>>> import numpy as np
>>> np.set_printoptions(precision=2, suppress=True, linewidth=120, legacy="1.25")
>>> def rnd(a):
...     return np.round(a, 2) + 0
... 
>>> M = np.load("dump.npy")
>>> M
array([[  0,   0,  -6,  -7],
       [  0,   0,  -2,  -2],
       [-12, -14,  12,  14],
       [ -4,  -4,   4,   4]])
>>> Uu, sig, vt = np.linalg.svd(M)
>>> np.argmax(sig[:-1] / (sig[1:] + 1e-6)) + 1
2
>>> other = Uu[:, :2] @ np.diag(sig[:2]) @ vt[:2]
>>> rnd(np.linalg.norm(M - other, 2)), rnd(sig[2])
(0.61, 0.61)
>>> np.linalg.matrix_rank(M, rtol=0.05)
2
>>> rnd(other)
array([[  0.  ,   0.  ,  -6.05,  -6.96],
       [  0.  ,   0.  ,  -1.85,  -2.13],
       [-12.09, -13.92,  12.09,  13.92],
       [ -3.7 ,  -4.26,   3.7 ,   4.26]])
>>> np.linalg.matrix_rank(other)
2
>>> gram = M.T @ M
>>> gram
array([[ 160,  184, -160, -184],
       [ 184,  212, -184, -212],
       [-160, -184,  200,  230],
       [-184, -212,  230,  265]])
>>> np.linalg.matrix_rank(gram)
4
>>> rnd(np.linalg.eigvalsh(gram)[::-1])
array([793.03,  43.58,   0.37,   0.02])
>>> rng = np.random.default_rng(60)
>>> idx = rng.permutation(4)
>>> idx
array([0, 3, 2, 1])
>>> other = M[idx][:, idx]
>>> rnd(np.linalg.det(other)), rnd(np.linalg.det(M[idx]))
(16.0, -16.0)
>>> rnd(np.sort(np.abs(np.linalg.eigvals(other))))
array([ 0.18,  0.66,  6.03, 22.52])
>>> np.allclose(other, M)
False
>>> other
array([[  0,  -7,  -6,   0],
       [ -4,   4,   4,  -4],
       [-12,  14,  12, -14],
       [  0,  -2,  -2,   0]])
>>> Q = M.astype(float).copy()
>>> for j in range(4):
...     Q[:, j] -= Q[:, :j] @ (Q[:, :j].T @ Q[:, j])
...     Q[:, j] /= np.linalg.norm(Q[:, j])
... 
>>> rnd(Q)
array([[ 0.  ,  0.  , -0.95, -0.32],
       [ 0.  ,  0.  , -0.32,  0.95],
       [-0.95, -0.32,  0.  ,  0.  ],
       [-0.32,  0.95,  0.  ,  0.  ]])
>>> arr = np.array([[3, 2, 2, -1], [2, 2, 3, 1], [0, 0, 1, 3], [1, 1, 0, -1]])
>>> arr
array([[ 3,  2,  2, -1],
       [ 2,  2,  3,  1],
       [ 0,  0,  1,  3],
       [ 1,  1,  0, -1]])
>>> def softmax(z):
...     e = np.exp(z - z.max(axis=-1, keepdims=True))
...     return e / e.sum(axis=-1, keepdims=True)
... 
>>> rnd(softmax(arr[2] + -1))
array([0.04, 0.04, 0.11, 0.81])
>>> rnd(softmax(arr).sum(axis=1))
array([1., 1., 1., 1.])
>>> att = arr @ arr.T / np.sqrt(4)
>>> softmax(att).round(6).argmax(axis=1)
array([0, 1, 2, 0])
>>> rnd(softmax(att + np.triu(np.full(att.shape, -np.inf), 1)))
array([[1.  , 0.  , 0.  , 0.  ],
       [0.18, 0.82, 0.  , 0.  ],
       [0.  , 0.12, 0.88, 0.  ],
       [0.69, 0.15, 0.01, 0.15]])
>>> rnd(softmax(att))
array([[0.82, 0.18, 0.  , 0.  ],
       [0.18, 0.82, 0.  , 0.  ],
       [0.  , 0.12, 0.88, 0.  ],
       [0.69, 0.15, 0.01, 0.15]])
>>> rnd(softmax(att)[2] @ arr)
array([0.25, 0.25, 1.24, 2.74])
>>> hat = np.triu(np.array([[-7, -8, 9, 2], [-5, 8, -5, -8], [1, -3, 1, 2], [2, -9, 1, -2]]), 1) + np.eye(4)
>>> other = hat @ arr @ np.linalg.inv(hat)
>>> other
array([[ -11., -100., -414.,   66.],
       [  -6.,  -54., -218.,   10.],
       [   2.,   18.,   73.,   -5.],
       [   1.,    9.,   36.,   -3.]])
>>> rnd(np.linalg.det(other))
6.0
>>> hat @ arr - arr @ hat
array([[-14.,  10., -32.,  23.],
       [ -8.,   8., -13.,  -1.],
       [  2.,   2.,   0.,  -4.],
       [  0.,   8.,  -4.,   6.]])
>>> rnd(np.poly(other))
array([ 1., -5.,  1., -9.,  6.])
>>> rnd(np.linalg.det(arr[::-1]))
6.0
>>> np.kron(np.eye(2, dtype=int), arr)
array([[ 3,  2,  2, -1,  0,  0,  0,  0],
       [ 2,  2,  3,  1,  0,  0,  0,  0],
       [ 0,  0,  1,  3,  0,  0,  0,  0],
       [ 1,  1,  0, -1,  0,  0,  0,  0],
       [ 0,  0,  0,  0,  3,  2,  2, -1],
       [ 0,  0,  0,  0,  2,  2,  3,  1],
       [ 0,  0,  0,  0,  0,  0,  1,  3],
       [ 0,  0,  0,  0,  1,  1,  0, -1]])
>>> np.einsum("ii->", arr)
5
>>> rnd(np.linalg.eigvals(arr).sum().real)
5.0
>>> rnd(np.linalg.det(arr.T))
6.0
>>> rnd(np.poly(arr))
array([ 1., -5.,  1., -9.,  6.])
>>> rnd(np.linalg.eigvals(arr))
array([ 5.1 +0.j  ,  0.6 +0.j  , -0.35+1.35j, -0.35-1.35j])
>>> x0 = np.array([1, 2, 8, 6])
>>> y = arr @ x0
>>> y
array([17, 36, 26, -3])
>>> rnd(np.linalg.solve(arr, y))
array([1., 2., 8., 6.])
>>> rnd(np.linalg.solve(arr, 4 * y))
array([ 4.,  8., 32., 24.])
>>> rnd(np.linalg.solve(arr, arr[:, 2]))
array([0., 0., 1., 0.])
>>> other = arr / np.linalg.norm(arr, axis=1, keepdims=True)
>>> gram = other @ other.T
>>> rnd(gram[3])
array([ 0.82,  0.41, -0.55,  1.  ])
>>> (gram - 2 * np.eye(4)).round(6).argmax(axis=1)
array([1, 0, 1, 0])
>>> (np.abs(gram) > 0.9).astype(int)
array([[1, 0, 0, 0],
       [0, 1, 0, 0],
       [0, 0, 1, 0],
       [0, 0, 0, 1]])
>>> Q, _ = np.linalg.qr(np.array([[0.1, -0.8, -1.7, -1.0],
...     [0.0, 0.6, 0.4, 0.9],
...     [0.1, 0.7, 0.8, -0.4],
...     [-0.1, 2.8, -0.5, 0.2],
...     [0.5, 1.1, 1.2, -1.0]]))
>>> F = Q @ Q.T
>>> rnd(F)
array([[ 0.89, -0.16, -0.26,  0.03,  0.08],
       [-0.16,  0.78, -0.36,  0.05,  0.11],
       [-0.26, -0.36,  0.4 ,  0.08,  0.19],
       [ 0.03,  0.05,  0.08,  0.99, -0.03],
       [ 0.08,  0.11,  0.19, -0.03,  0.94]])
>>> # symmetric
>>> r0 = np.array([2, 2, 2, 2])
>>> other = arr + np.outer(r0, np.eye(4)[0])
>>> np.linalg.matrix_rank(other - arr)
1
>>> np.linalg.matrix_rank(np.linalg.inv(other) - np.linalg.inv(arr), tol=1e-8)
1
>>> blk = np.stack([arr, 4 * arr, arr[::-1]])
>>> rnd(np.linalg.norm(blk, axis=(1, 2)))
array([ 7., 28.,  7.])
>>> blk.shape
(3, 4, 4)
>>> blk.sum(axis=0)
array([[16, 11, 10, -6],
       [10, 10, 16,  8],
       [ 2,  2,  8, 16],
       [ 8,  7,  2, -6]])
>>> th = np.radians(72)
>>> r_ = np.eye(4)
>>> r_[2, 2] = r_[1, 1] = np.cos(th)
>>> r_[2, 1], r_[1, 2] = -np.sin(th), np.sin(th)
>>> rnd(r_)
array([[ 1.  ,  0.  ,  0.  ,  0.  ],
       [ 0.  ,  0.31,  0.95,  0.  ],
       [ 0.  , -0.95,  0.31,  0.  ],
       [ 0.  ,  0.  ,  0.  ,  1.  ]])
>>> other = M @ r_.T
>>> rnd(other)
array([[  0.  ,  -5.71,  -1.85,  -7.  ],
       [  0.  ,  -1.9 ,  -0.62,  -2.  ],
       [-12.  ,   7.09,  17.02,  14.  ],
       [ -4.  ,   2.57,   5.04,   4.  ]])
>>> rnd(np.linalg.svd(M, compute_uv=False)), rnd(np.linalg.svd(other, compute_uv=False))
(array([28.16,  6.6 ,  0.61,  0.14]), array([28.16,  6.6 ,  0.61,  0.14]))
>>> rnd(np.abs(other - M).max(axis=0))
array([ 0.  , 21.09,  5.02,  0.  ])
>>> np.allclose(M @ M.T, other @ other.T)
True
>>> np.allclose(np.linalg.norm(M, axis=1), np.linalg.norm(other, axis=1))
True
>>> feats = rng.normal(size=(24, 5)) + 10 * np.array([3, 0, 2, 3, 0])
>>> rnd(feats)
array([[30.81, -1.25, 18.72, 31.07,  1.18],
       [31.74, -0.18, 20.95, 30.54,  0.24],
       [30.81,  0.3 , 21.8 , 30.71, -0.48],
       [30.82,  0.94, 18.19, 30.33, -0.01],
       [30.  , -1.12, 18.75, 31.31,  1.43],
       [31.54, -0.74, 19.04, 29.77,  0.55],
       [30.95,  0.53, 20.38, 29.99, -0.49],
       [30.83, -1.36, 21.69, 29.52, -1.95],
       [30.43,  0.28, 21.04, 30.86, -0.27],
       [30.94, -0.62, 20.26, 28.56, -0.69],
       [29.84, -1.04, 21.14, 32.6 , -0.3 ],
       [29.51, -1.68, 20.1 , 29.68,  0.03],
       [28.72, -0.55, 19.69, 31.52, -1.06],
       [30.46,  0.3 , 19.63, 29.07,  0.71],
       [29.64,  1.25, 21.79, 28.62,  0.16],
       [29.51, -1.57, 18.88, 30.59,  1.61],
       [30.29,  1.26, 20.59, 31.25, -0.89],
       [28.78,  0.57, 18.59, 28.53, -0.46],
       [30.75, -0.45, 20.15, 29.3 ,  1.87],
       [29.58, -0.03, 19.87, 31.72,  1.29],
       [30.75, -0.58, 20.76, 32.15,  0.43],
       [28.55,  0.68, 20.09, 30.25,  0.68],
       [28.98,  0.98, 20.57, 31.56, -1.14],
       [29.76,  1.09, 20.54, 29.5 ,  0.53]])
>>> other = np.array([[0, 2], [1, 0]])
>>> basis = np.kron(other, arr)
>>> basis
array([[ 0,  0,  0,  0,  6,  4,  4, -2],
       [ 0,  0,  0,  0,  4,  4,  6,  2],
       [ 0,  0,  0,  0,  0,  0,  2,  6],
       [ 0,  0,  0,  0,  2,  2,  0, -2],
       [ 3,  2,  2, -1,  0,  0,  0,  0],
       [ 2,  2,  3,  1,  0,  0,  0,  0],
       [ 0,  0,  1,  3,  0,  0,  0,  0],
       [ 1,  1,  0, -1,  0,  0,  0,  0]])
>>> rnd(np.linalg.norm(basis, 2)), rnd(np.linalg.norm(other, 2) * np.linalg.norm(arr, 2))
(11.77, 11.77)
>>> J = np.array([[0.0, -2.0, 2.0, 0.0],
...     [0.0, -4.0, 4.0, 0.0],
...     [0.0, -6.0, 6.0, 0.0],
...     [0.0, -6.0, 4.0, 2.0]])
>>> np.argsort(-np.linalg.norm(J, axis=0).round(6), kind="stable")[:3]
array([1, 2, 3])
>>> [round(float(x), 2) for x in np.linalg.svd(J, compute_uv=False)[:3]]
[12.8, 2.02, 0.0]
>>> np.linalg.matrix_rank(J, rtol=0.1)
2
>>> rnd(np.linalg.norm(J, 2) / np.linalg.norm(J))
0.99
>>> np.linalg.cond(J) > 100
True
>>> np.allclose(J[:-1].T @ np.linalg.lstsq(J[:-1].T, J[-1])[0], J[-1])
False
>>> rnd(J @ np.linalg.pinv(J) @ J)
array([[ 0., -2.,  2.,  0.],
       [ 0., -4.,  4.,  0.],
       [ 0., -6.,  6.,  0.],
       [ 0., -6.,  4.,  2.]])
>>> rnd(np.trace(np.linalg.pinv(J) @ J))
2.0
>>> np.unique(J.round(6), axis=0).shape
(4, 4)
>>> np.linalg.lstsq(J[:-1].T, J[-1])[2]
1
>>> np.abs(np.diag(np.linalg.qr(J)[1])) > 1e-9
array([False,  True,  True, False])
>>> r = np.linalg.matrix_rank(J)
>>> r
2
>>> N = np.linalg.svd(J)[2][r:].T
>>> [int(np.linalg.matrix_rank(J[:, :j + 1])) for j in range(4)]
[0, 1, 2, 2]
>>> rnd(J @ N)
array([[0., 0.],
       [0., 0.],
       [0., 0.],
       [0., 0.]])
>>> N.shape
(4, 2)
